$ python -q
>>> import numpy as np
>>> import numpy.linalg as la
>>> np.set_printoptions(suppress=True, linewidth=160)
>>> tidy = lambda a: np.round(a, 1) + 0
>>> arr = np.array([[1.3, 2.0, 1.0], [2.0, 3.3, 2.0], [1.0, 2.0, 1.3]])
>>> u = np.array([0, -2, 1])
>>> Y = arr + np.outer(u, np.eye(3)[0])
>>> la.matrix_rank(la.inv(Y) - la.inv(arr), tol=1e-8)
np.int64(1)
>>> tidy(la.det(Y) / la.det(arr)), tidy(1 + la.solve(arr, u)[0])
(np.float64(-14.4), np.float64(-14.4))
>>> Y
array([[1.3, 2. , 1. ],
       [0. , 3.3, 2. ],
       [2. , 2. , 1.3]])
>>> Q, R = la.qr(Y)
>>> tidy(Q)
array([[-0.5, -0.1, -0.8],
       [ 0. , -1. ,  0.2],
       [-0.8,  0.1,  0.5]])
>>> tidy(np.abs(np.diag(R)))
array([2.4, 3.4, 0.2])
>>> tidy(Q @ R)
array([[1.3, 2. , 1. ],
       [0. , 3.3, 2. ],
       [2. , 2. , 1.3]])
>>> tidy(abs(R[0, 0])), tidy(la.norm(Y[:, 0]))
(np.float64(2.4), np.float64(2.4))
>>> Q.shape, R.shape
((3, 3), (3, 3))
>>> tidy(R)
array([[-2.4, -2.8, -1.6],
       [ 0. , -3.4, -2. ],
       [ 0. ,  0. ,  0.2]])
>>> Y = np.array([[-3, -4], [4, 0], [-2, -2]])
>>> tidy(R @ Y)
array([[-0.6, 12.8],
       [-9.4,  4. ],
       [-0.4, -0.4]])
>>> tidy(np.einsum("ik,kj->ji", R, Y))
array([[-0.6, -9.4, -0.4],
       [12.8,  4. , -0.4]])
>>> la.matrix_rank(R @ Y)
np.int64(2)
>>> tidy(np.einsum("ik,kj->ij", R, Y))
array([[-0.6, 12.8],
       [-9.4,  4. ],
       [-0.4, -0.4]])
>>> tidy(Y.T @ R.T)
array([[-0.6, -9.4, -0.4],
       [12.8,  4. , -0.4]])
>>> vals, V = la.eigh(arr)
>>> tidy(V.T @ arr @ V)
array([[-0.1,  0. ,  0. ],
       [ 0. ,  0.3,  0. ],
       [ 0. ,  0. ,  5.7]])
>>> (vals > 1e-8).sum(), (vals < -1e-8).sum()
(np.int64(2), np.int64(1))
>>> tidy(V @ np.diag(vals) @ V.T)
array([[1.3, 2. , 1. ],
       [2. , 3.3, 2. ],
       [1. , 2. , 1.3]])
>>> tidy(vals)
array([-0.1,  0.3,  5.7])
>>> np.unique(vals.round(6) + 0, return_counts=True)[1]
array([1, 1, 1])
>>> tidy(la.svd(arr, compute_uv=False))
array([5.7, 0.3, 0.1])
>>> tidy(np.trace(arr))
np.float64(5.9)
>>> tidy(la.det(arr))
np.float64(-0.1)
>>> tidy(arr @ arr)
array([[ 6.7, 11.2,  6.6],
       [11.2, 18.9, 11.2],
       [ 6.6, 11.2,  6.7]])
>>> tidy(np.sort(np.abs(la.eigvals(arr))))
array([0.1, 0.3, 5.7])
>>> np.allclose(arr @ arr.T, arr.T @ arr)
True
>>> (arr + arr.T) / 2
array([[1.3, 2. , 1. ],
       [2. , 3.3, 2. ],
       [1. , 2. , 1.3]])
>>> feats = np.load("data.npy")
>>> feats
array([[ 0, -4,  0,  0,  0],
       [ 0,  0,  2,  0,  0],
       [ 0,  0,  0,  0,  5],
       [ 0,  0,  0,  1,  0],
       [-1,  0,  0,  0,  0]])
>>> Q, R = la.qr(feats)
>>> np.trace(Q @ Q.T)
np.float64(5.0)
>>> np.abs(np.diag(R))
array([1., 4., 2., 1., 5.])
>>> Q @ R
array([[ 0., -4.,  0.,  0.,  0.],
       [ 0.,  0.,  2.,  0.,  0.],
       [ 0.,  0.,  0.,  0.,  5.],
       [ 0.,  0.,  0.,  1.,  0.],
       [-1.,  0.,  0.,  0.,  0.]])
>>> X = np.load("sample8.npy")
>>> X
array([[ 2.9, -7. ,  4.6, -4.6],
       [-3.3,  0.8,  4.3, -8.4],
       [-6.6, -0.7,  4.1, -6.3],
       [-1.1,  4.4, -4.8, -7.5],
       [ 1.1,  1.4,  3.7, -9.1],
       [ 0.9, -6.6, -0.4,  7.5],
       [ 7.4, -3.1, -5.8,  1.6],
       [ 3.8, -8.3, -3.3, -2.6],
       [-6.8, -0.3, -5.5,  4.8],
       [-4.5, -8.1, -3.6, -0.8],
       [-6.9, -2.5, -0.6, -6.8],
       [-4.9,  8.1, -3. , -0.9],
       [-3.3, -2.1, -2.8, -8.8],
       [ 0.7,  6.4,  7.2,  2.5],
       [-4.6, -8.7,  1.5, -1.1],
       [ 2.8, -5.3, -7.6,  2.3],
       [-8.3,  1.6,  3.8, -3.7],
       [ 2.2, -7. , -6.3,  2.4],
       [ 5.6, -6.3, -5.2,  1.4]])
>>> Y = np.c_[X[:, :2] @ np.array([[2, -5], [4, 4]]), np.array([3, -3, 0, 2, -2, 0, -2, -2, -3, 1, 1, 0, 2, -2, 3, 3, -1, 2, 3])]
>>> tidy(Y)
array([[-22.2, -42.5,   3. ],
       [ -3.4,  19.7,  -3. ],
       [-16. ,  30.2,   0. ],
       [ 15.4,  23.1,   2. ],
       [  7.8,   0.1,  -2. ],
       [-24.6, -30.9,   0. ],
       [  2.4, -49.4,  -2. ],
       [-25.6, -52.2,  -2. ],
       [-14.8,  32.8,  -3. ],
       [-41.4,  -9.9,   1. ],
       [-23.8,  24.5,   1. ],
       [ 22.6,  56.9,   0. ],
       [-15. ,   8.1,   2. ],
       [ 27. ,  22.1,  -2. ],
       [-44. , -11.8,   3. ],
       [-15.6, -35.2,   3. ],
       [-10.2,  47.9,  -1. ],
       [-23.6, -39. ,   2. ],
       [-14. , -53.2,   3. ]])
>>> la.matrix_rank(np.c_[X, Y])
np.int64(5)
>>> tidy(la.norm(la.qr(X)[0].T @ Y, axis=0) ** 2 / ((Y ** 2).sum(axis=0) + 1e-12))
array([1. , 1. , 0.2])
>>> la.matrix_rank(Y)
np.int64(3)
>>> labels = X[:, 0] > np.median(X[:, 0])
>>> u = X[labels].mean(axis=0) - X[~labels].mean(axis=0)
>>> tidy(u)
array([ 8.1, -3.2, -0.8,  4.1])
>>> labels.astype(int)
array([1, 0, 0, 0, 1, 1, 1, 1, 0, 0, 0, 0, 0, 1, 0, 1, 0, 1, 1])
>>> np.argsort(-np.abs(u).round(6), kind="stable")
array([0, 3, 1, 2])
>>> rng = np.random.default_rng(609)
>>> K = rng.normal(size=(19, 3))
>>> K = 3 * K / la.norm(K, axis=1, keepdims=True)
>>> tidy(K)
array([[ 1.3, -0.3,  2.7],
       [-2.4,  1.8, -0.1],
       [ 0.4, -0.9, -2.8],
       [-0.5, -2.8,  0.8],
       [-1.1, -2.5,  1.2],
       [-1.7, -1.6, -1.9],
       [-0.8,  1.4, -2.5],
       [-0.2, -3. , -0.5],
       [ 1. , -1.4,  2.5],
       [ 2.3, -1.9,  0. ],
       [-1.6,  1.1, -2.3],
       [ 0.3,  1.1,  2.8],
       [ 2.4, -1.7,  0.4],
       [ 1.5, -1.2, -2.2],
       [-1.8,  0.2,  2.4],
       [-2.8,  0.7,  1. ],
       [-0.8,  2.4,  1.6],
       [ 1. , -2.8, -0.3],
       [-2.7,  1. ,  0.8]])
>>> Y = K / np.sqrt((K ** 2).mean(axis=1, keepdims=True))
>>> tidy(Y[4])
array([-0.6, -1.5,  0.7])
>>> gram = np.cov(K, rowvar=False)
>>> tidy(np.corrcoef(K[:, 2], K[:, 1])[0, 1])
np.float64(0.1)
>>> tidy(gram)
array([[ 2.7, -1.4,  0. ],
       [-1.4,  3. ,  0.3],
       [ 0. ,  0.3,  3.4]])
>>> tidy(np.median(K, axis=0))
array([-0.5, -0.9,  0.4])
>>> tidy(np.polyfit(K[:, 2], K[:, 1], 1))
array([ 0.1, -0.6])
>>> labels = K[:, 2] > np.median(K[:, 2])
>>> u = K[labels].mean(axis=0) - K[~labels].mean(axis=0)
>>> tidy((((K - K.mean(axis=0)) @ u > 0) == labels).mean())
np.float64(0.9)
>>> ((K - K.mean(axis=0)) @ u > 0).astype(int)
array([1, 1, 0, 1, 1, 0, 0, 0, 1, 0, 0, 1, 0, 0, 1, 1, 1, 0, 1])
>>> Xc = K - K.mean(axis=0)
>>> left, sigma, VT = la.svd(Xc, full_matrices=False)
>>> tidy(np.abs(VT[-1]))
array([0.7, 0.7, 0.1])
>>> tidy(VT[0] * np.sign(VT[0, np.abs(VT[0]).argmax()]))
array([-0.6,  0.7,  0.2])
>>> W2 = K[[14, 4]].astype(float)
>>> for _ in range(6):
...     labels = la.norm(K[:, None] - W2, axis=-1).argmin(axis=1)
...     W2 = np.array([K[labels == j].mean(axis=0) for j in range(2)])
... 
>>> labels
array([0, 0, 1, 1, 1, 1, 0, 1, 1, 1, 0, 0, 1, 1, 0, 0, 0, 1, 0])
>>> np.abs(W2[1] - W2[0]).argmax()
np.int64(1)
>>> F = np.array([[1, 3, 1, 1, 2],
...     [0, 2, 3, 0, 1],
...     [0, 0, 3, 1, 3],
...     [3, 2, 2, 1, 2],
...     [1, -3, -8, 1, -1]])
>>> tidy(la.norm(F, 2) / la.norm(F))
np.float64(0.9)
>>> [round(float(x), 1) for x in la.svd(F, compute_uv=False)[:3]]
[10.7, 4.8, 2.7]
>>> np.argsort(-la.norm(F, axis=0).round(6), kind="stable")[:3]
array([2, 1, 4])
>>> Y = F / la.norm(F, axis=1, keepdims=True)
>>> gram = Y @ Y.T
>>> tidy(gram[2])
array([ 0.6,  0.7,  1. ,  0.6, -0.7])
>>> left, sigma, VT = la.svd(F)
>>> tidy(sigma)
array([10.7,  4.8,  2.7,  1.7,  0. ])
>>> Y = left[:, :4] @ np.diag(sigma[:4]) @ VT[:4]
>>> la.matrix_rank(F, rtol=0.05)
np.int64(4)
>>> tidy(la.norm(F - Y) / la.norm(F))
np.float64(0.0)
>>> tidy(la.norm(F - Y, 2)), tidy(sigma[4])
(np.float64(0.0), np.float64(0.0))
>>> tidy(np.poly(F))
array([  1.,  -6.,  28., -59., -28.,   0.])
>>> tidy(la.eigvals(F))
array([ 1.5+4.3j,  1.5-4.3j,  3.5+0.j , -0.4+0.j ,  0. +0.j ])
>>> np.einsum("ii->", F)
np.int64(6)
>>> mat = np.load("w.npy")
>>> mat
array([[-2,  3, -2, -2],
       [ 3, -2,  3, -2],
       [-2,  3, -2,  3],
       [-2, -2,  3, -2]])
>>> u = np.array([2, 4, -5])
>>> np.array([np.convolve(row, u, "same") for row in mat])
array([[ -2,  18, -27,   2],
       [  8, -17,  18, -23],
       [ -2,  18, -17,  22],
       [-12,   8,  18, -23]])
>>> np.polyval(u, mat[1])
array([25, -5, 25, -5])
>>> m1 = np.load("x.npy")
>>> m1
array([[ 2.,  0., -2.],
       [ 6., -1., -5.],
       [ 0.,  0.,  0.]])
>>> la.matrix_rank(m1, rtol=0.1)
np.int64(1)
>>> [round(float(x), 1) for x in la.svd(m1, compute_uv=False)[:3]]
[8.4, 0.4, 0.0]
>>> np.argsort(-la.norm(m1, axis=0).round(6), kind="stable")[:3]
array([0, 2, 1])
>>> tidy(la.norm(m1, 2) / la.norm(m1))
np.float64(1.0)
>>> np.abs(np.diag(la.qr(m1)[1])) > 1e-9
array([ True,  True, False])
>>> tidy(np.trace(la.pinv(m1) @ m1))
np.float64(2.0)
>>> tidy(m1 @ la.pinv(m1) @ m1)
array([[ 2.,  0., -2.],
       [ 6., -1., -5.],
       [ 0.,  0.,  0.]])
>>> la.lstsq(m1[:-1].T, m1[-1])[2]
np.int32(2)
>>> vals, V = la.eig(mat)
>>> tidy(vals)
array([-8.1, -4.2,  3.1,  1.2])
>>> tidy(np.sort(la.eigvals(mat.T)))
array([-8.1, -4.2,  1.2,  3.1])
>>> tidy(np.prod(vals))
np.float64(125.0)
>>> J = np.array([[2.1, 1.0, 1.0], [1.0, 0.1, 1.0], [2.0, 1.0, 1.1]])
>>> vec = np.array([-1, 2, 0])
>>> a = np.maximum(J @ vec, 0)
>>> np.flatnonzero(a > 1e-9)
array([], dtype=int64)
>>> tidy(np.maximum(J @ vec, 0) - np.maximum(-J @ vec, 0))
array([-0.1, -0.8,  0. ])
>>> np.maximum(J @ (3 * vec), 0)
array([0., 0., 0.])
>>> a
array([0., 0., 0.])
>>> tidy(np.tanh(J @ vec))
array([-0.1, -0.7,  0. ])
